$ python3 -q
>>> import numpy as np
>>> np.set_printoptions(precision=3, suppress=True, linewidth=100)
>>> E = np.loadtxt("out18.csv", delimiter=",")
>>> E
array([[ 2.026,  2.031, -4.041,  2.019],
       [-1.996, -2.   ,  4.008, -1.999],
       [ 1.018,  0.987, -1.998,  1.02 ]])
>>> G = E.T @ E
>>> (E @ E.T).shape
(3, 3)
>>> np.round(np.linalg.svd(E, compute_uv=False) ** 2, 3) + 0
array([63.722,  0.001,  0.   ])
>>> round(float(np.trace(G)), 3), round(float((E ** 2).sum()), 3)
(63.723, 63.723)
>>> np.round(np.linalg.eigvalsh(G)[::-1], 3) + 0
array([63.722,  0.001,  0.   ,  0.   ])
>>> np.linalg.matrix_rank(E, rtol=0.1)
np.int64(1)
>>> [round(float(x), 3) for x in np.linalg.svd(E, compute_uv=False)[:3]]
[7.983, 0.029, 0.011]
>>> rng = np.random.default_rng(15)
>>> A2 = E + rng.integers(-2, 3, (3, 1)) @ rng.integers(-2, 3, (1, 4))
>>> A2
array([[ 6.026,  0.031, -6.041,  0.019],
       [ 0.004, -3.   ,  3.008, -2.999],
       [ 3.018, -0.013, -2.998,  0.02 ]])
>>> np.round(np.linalg.svd(A2 - E, compute_uv=False), 3) + 0
array([6.481, 0.   , 0.   ])
>>> A2 - E
array([[ 4., -2., -2., -2.],
       [ 2., -1., -1., -1.],
       [ 2., -1., -1., -1.]])
>>> def softmax(z):
...     e = np.exp(z - z.max(axis=-1, keepdims=True))
...     return e / e.sum(axis=-1, keepdims=True)
... 
>>> softmax(A2).sum(axis=1)
array([1., 1., 1.])
>>> att = A2 @ A2.T / np.sqrt(4)
>>> np.round(softmax(att), 3) + 0
array([[1., 0., 0.],
       [0., 1., 0.],
       [1., 0., 0.]])
>>> K = np.array([[-3.0, 0.0, 2.0], [3.0, 2.0, 0.0], [0.0, 0.0, 4.0]])
>>> A2 = np.array([[3, 0, 0], [-3, 3, -2], [2, -1, 2]])
>>> np.einsum("ik,kj->ij", K, A2)
array([[-5., -2.,  4.],
       [ 3.,  6., -4.],
       [ 8., -4.,  8.]])
>>> np.einsum("ik,kj->ji", K, A2)
array([[-5.,  3.,  8.],
       [-2.,  6., -4.],
       [ 4., -4.,  8.]])
>>> np.vstack([K, A2.T]).shape
(6, 3)
>>> K @ A2
array([[-5., -2.,  4.],
       [ 3.,  6., -4.],
       [ 8., -4.,  8.]])
>>> mat = np.array([[12, 6, 10, 6], [7, 3, 9, 6], [10, 6, 2, 0], [12, 6, 10, 6]])
>>> np.unique(mat.round(6), axis=0).shape
(3, 4)
>>> try:
...     np.linalg.inv(mat)
... except np.linalg.LinAlgError as e:
...     print(repr(e))
... 
LinAlgError('Singular matrix')
>>> round(np.trace(np.linalg.pinv(mat) @ mat), 3)
np.float64(2.0)
>>> np.linalg.lstsq(mat[:-1].T, mat[-1])[2]
np.int32(2)
>>> hat = np.triu(np.array([[3, 2, 0, 1], [3, 2, 2, 2], [1, 5, 4, 4], [4, 1, 0, 5]]), 1) + np.eye(4)
>>> A2 = hat @ mat @ np.linalg.inv(hat)
>>> np.round(np.poly(A2), 3) + 0
array([   1.,  -23., -136.,    0.,    0.])
>>> round(float(np.linalg.det(A2)), 3)
0.0
>>> np.linalg.matrix_rank(A2)
np.int64(2)
>>> M = np.tanh(np.array([[1.1, 0.0],
...     [-0.7, -1.3],
...     [-1.2, -0.8],
...     [-0.2, 2.0],
...     [1.9, -1.5],
...     [0.9, 0.6],
...     [-0.2, 0.3],
...     [-2.0, 1.1],
...     [-1.3, 1.2],
...     [1.6, 1.3],
...     [1.1, -0.6],
...     [0.9, -0.2],
...     [1.6, 0.7],
...     [-0.9, -1.1],
...     [-0.3, 2.5],
...     [1.3, 0.2],
...     [1.4, -0.6],
...     [-1.0, -0.4],
...     [-0.3, 0.8],
...     [-1.7, 0.6],
...     [0.9, -0.7],
...     [-0.2, -1.9],
...     [0.6, 2.0],
...     [0.5, 0.5],
...     [1.6, -1.0]]) @ np.array([[1.2, 0.0, 2.6], [-1.3, 0.8, -0.8]]))
>>> M
array([[ 0.867,  0.   ,  0.993],
       [ 0.691, -0.778, -0.653],
       [-0.38 , -0.565, -0.986],
       [-0.993,  0.922, -0.972],
       [ 1.   , -0.834,  1.   ],
       [ 0.291,  0.446,  0.953],
       [-0.558,  0.235, -0.641],
       [-0.999,  0.706, -1.   ],
       [-0.996,  0.744, -1.   ],
       [ 0.226,  0.778,  0.996],
       [ 0.97 , -0.446,  0.997],
       [ 0.872, -0.159,  0.987],
       [ 0.766,  0.508,  0.999],
       [ 0.336, -0.706, -0.898],
       [-0.999,  0.964, -0.992],
       [ 0.862,  0.159,  0.997],
       [ 0.986, -0.446,  0.999],
       [-0.592, -0.31 , -0.979],
       [-0.885,  0.565, -0.89 ],
       [-0.993,  0.446, -1.   ],
       [ 0.963, -0.508,  0.994],
       [ 0.977, -0.909,  0.762],
       [-0.954,  0.922, -0.04 ],
       [-0.05 ,  0.38 ,  0.716],
       [ 0.997, -0.664,  1.   ]])
>>> A2 = M + rng.integers(-2, 3, (25, 2)) @ rng.integers(-2, 3, (2, 3))
>>> A2.round(3) + 0
array([[ 2.867,  4.   , -3.007],
       [-3.309, -2.778, -4.653],
       [-2.38 ,  1.435, -8.986],
       [-1.993, -1.078,  1.028],
       [ 0.   ,  0.166, -3.   ],
       [ 2.291,  1.446,  2.953],
       [-0.558, -2.765,  5.359],
       [ 2.001,  0.706,  5.   ],
       [ 1.004, -1.256,  7.   ],
       [ 0.226,  0.778,  0.996],
       [-5.03 , -6.446,  0.997],
       [-1.128,  1.841, -7.013],
       [ 0.766, -2.492,  6.999],
       [ 1.336,  1.294, -2.898],
       [ 2.001,  3.964, -0.992],
       [-1.138, -0.841, -1.003],
       [-5.014, -6.446,  0.999],
       [ 2.408,  2.69 , -0.979],
       [ 1.115, -1.435,  7.11 ],
       [-0.993,  0.446, -1.   ],
       [-1.037, -4.508,  4.994],
       [-4.023, -4.909, -1.238],
       [-3.954, -2.078, -0.04 ],
       [-3.05 ,  0.38 , -5.284],
       [ 0.997, -0.664,  1.   ]])
>>> A2 - M
array([[ 2.,  4., -4.],
       [-4., -2., -4.],
       [-2.,  2., -8.],
       [-1., -2.,  2.],
       [-1.,  1., -4.],
       [ 2.,  1.,  2.],
       [ 0., -3.,  6.],
       [ 3.,  0.,  6.],
       [ 2., -2.,  8.],
       [ 0.,  0.,  0.],
       [-6., -6.,  0.],
       [-2.,  2., -8.],
       [ 0., -3.,  6.],
       [ 1.,  2., -2.],
       [ 3.,  3.,  0.],
       [-2., -1., -2.],
       [-6., -6.,  0.],
       [ 3.,  3.,  0.],
       [ 2., -2.,  8.],
       [ 0.,  0.,  0.],
       [-2., -4.,  4.],
       [-5., -4., -2.],
       [-3., -3.,  0.],
       [-3.,  0., -6.],
       [ 0.,  0.,  0.]])
>>> np.linalg.matrix_rank(A2 - M, tol=1e-8)
np.int64(2)
>>> np.round(np.linalg.svd(A2 - M, compute_uv=False), 3) + 0
array([23.337, 18.122,  0.   ])
>>> O, _ = np.linalg.qr(np.array([[1.0, 0.4, -2.8], [-0.4, -1.7, 0.1], [0.1, 0.1, -0.1]]))
>>> F = O[:, :3]
>>> F
array([[-0.925, -0.372, -0.084],
       [ 0.37 , -0.928,  0.039],
       [-0.092,  0.005,  0.996]])
>>> O, vecs = np.linalg.qr(F[:, :2])[0], np.linalg.qr(F[:, 2:])[0]
>>> sv = np.linalg.svd(O.T @ vecs, compute_uv=False)
>>> (sv > 0.9).sum()
np.int64(0)
>>> u = np.array([-1, -2])
>>> np.convolve(F[2], u)
array([ 0.092,  0.18 , -1.005, -1.991])
>>> labels = rng.permutation(3)
>>> labels
array([0, 2, 1])
>>> A2 = F[labels][:, labels]
>>> np.diag(A2)
array([-0.925,  0.996, -0.928])
>>> round(float(np.linalg.det(A2)), 3), round(float(np.linalg.det(F[labels])), 3)
(1.0, -1.0)
>>> np.sort(np.abs(np.linalg.eigvals(A2)))
array([1., 1., 1.])
